>>> import numpy as np
>>> from numpy import linalg as LA
>>> np.set_printoptions(suppress=True, linewidth=120)
>>> tidy = lambda a: np.round(a, 2) + 0
>>> X = np.load("data.npy")
>>> X
array([[ 1., -2.,  0.,  0.,  0.,  0.],
       [ 1.,  2.,  0.,  0.,  0.,  0.],
       [ 0.,  0., -7.,  3.,  9., -1.],
       [ 0.,  0.,  8.,  8.,  8.,  3.],
       [ 0.,  0., -2., -8.,  4.,  4.],
       [ 0.,  0.,  0., -7.,  8., -3.]])
>>> # 2 blocks once reordered
>>> f = np.array([4, 3, 5, 2, 1, 3])
>>> Y = X + np.outer(f, np.eye(6)[4])
>>> LA.matrix_rank(LA.inv(Y) - LA.inv(X), tol=1e-8)
np.int64(1)
>>> tidy(LA.det(Y) / LA.det(X)), tidy(1 + LA.solve(X, f)[4])
(np.float64(1.39), np.float64(1.39))
>>> LA.matrix_rank(Y - X)
np.int64(1)
>>> Y = np.array([[-3, 0], [-1, -3], [1, 1], [0, -1], [-2, 1], [-1, 2]])
>>> LA.matrix_rank(X @ Y)
np.int64(2)
>>> np.einsum("ik,kj->ij", X, Y)
array([[ -1.,   6.],
       [ -5.,  -6.],
       [-24.,  -3.],
       [-11.,  14.],
       [-14.,  18.],
       [-13.,   9.]])
>>> LA.matrix_rank(np.vstack([X, Y.T]))
np.int64(6)
>>> X @ Y
array([[ -1.,   6.],
       [ -5.,  -6.],
       [-24.,  -3.],
       [-11.,  14.],
       [-14.,  18.],
       [-13.,   9.]])
>>> np.einsum("ik,kj->ji", X, Y)
array([[ -1.,  -5., -24., -11., -14., -13.],
       [  6.,  -6.,  -3.,  14.,  18.,   9.]])
